>>> import numpy as np
>>> from numpy import linalg as LA
>>> np.set_printoptions(precision=2, suppress=True, linewidth=200, legacy="1.25")
>>> def tidy(a):
...     return np.round(a, 2) + 0
... 
>>> X = 2 * np.eye(7) + np.ones((7, 7))
>>> X
array([[3., 1., 1., 1., 1., 1., 1.],
       [1., 3., 1., 1., 1., 1., 1.],
       [1., 1., 3., 1., 1., 1., 1.],
       [1., 1., 1., 3., 1., 1., 1.],
       [1., 1., 1., 1., 3., 1., 1.],
       [1., 1., 1., 1., 1., 3., 1.],
       [1., 1., 1., 1., 1., 1., 3.]])
>>> u = np.array([0, -2, -1, 0, -3, -1, 3])
>>> M2 = X + np.outer(u, np.eye(7)[4])
>>> M2
array([[ 3.,  1.,  1.,  1.,  1.,  1.,  1.],
       [ 1.,  3.,  1.,  1., -1.,  1.,  1.],
       [ 1.,  1.,  3.,  1.,  0.,  1.,  1.],
       [ 1.,  1.,  1.,  3.,  1.,  1.,  1.],
       [ 1.,  1.,  1.,  1.,  0.,  1.,  1.],
       [ 1.,  1.,  1.,  1.,  0.,  3.,  1.],
       [ 1.,  1.,  1.,  1.,  4.,  1.,  3.]])
>>> vec = np.array([-2, 3, -4, -4, 4, -2, 2])
>>> target = X @ vec
>>> target
array([ -7.,   3., -11., -11.,   5.,  -7.,   1.])
>>> tidy(LA.solve(X.T, X[1]))
array([0., 1., 0., 0., 0., 0., 0.])
>>> tidy(LA.solve(X, target))
array([-2.,  3., -4., -4.,  4., -2.,  2.])
>>> M2 = X / np.sqrt((X ** 2).mean(axis=1, keepdims=True))
>>> LA.matrix_rank(X - X.mean(axis=1, keepdims=True))
6
>>> LA.matrix_rank(M2) == LA.matrix_rank(X)
True
>>> tidy(M2[0])
array([2.05, 0.68, 0.68, 0.68, 0.68, 0.68, 0.68])
>>> th = np.radians(180)
>>> R = np.eye(7)
>>> R[5, 5] = R[2, 2] = np.cos(th)
>>> R[5, 2], R[2, 5] = -np.sin(th), np.sin(th)
>>> tidy(R)
array([[ 1.,  0.,  0.,  0.,  0.,  0.,  0.],
       [ 0.,  1.,  0.,  0.,  0.,  0.,  0.],
       [ 0.,  0., -1.,  0.,  0.,  0.,  0.],
       [ 0.,  0.,  0.,  1.,  0.,  0.,  0.],
       [ 0.,  0.,  0.,  0.,  1.,  0.,  0.],
       [ 0.,  0.,  0.,  0.,  0., -1.,  0.],
       [ 0.,  0.,  0.,  0.,  0.,  0.,  1.]])
>>> M2 = X @ R.T
>>> np.abs(M2 - X).max(axis=0)
array([0., 0., 6., 0., 0., 6., 0.])
>>> np.allclose(X @ X.T, M2 @ M2.T)
True
>>> tidy(LA.det(R)), np.trace(R)
(1.0, 3.0)
>>> th = np.deg2rad(120)
>>> feats = np.eye(3)
>>> feats[np.ix_([2, 1], [2, 1])] = [[np.cos(th), -np.sin(th)], [np.sin(th), np.cos(th)]]
>>> tidy(feats)
array([[ 1.  ,  0.  ,  0.  ],
       [ 0.  , -0.5 ,  0.87],
       [ 0.  , -0.87, -0.5 ]])
>>> vec = np.array([-3, 1, 0])
>>> target = feats @ vec
>>> tidy(target)
array([-3.  , -0.5 , -0.87])
>>> tidy(LA.solve(feats, feats[:, 2]))
array([0., 0., 1.])
>>> tidy(LA.solve(feats, target))
array([-3.,  1.,  0.])
>>> tidy(LA.solve(feats, target + feats[:, 0]))
array([-2.,  1.,  0.])
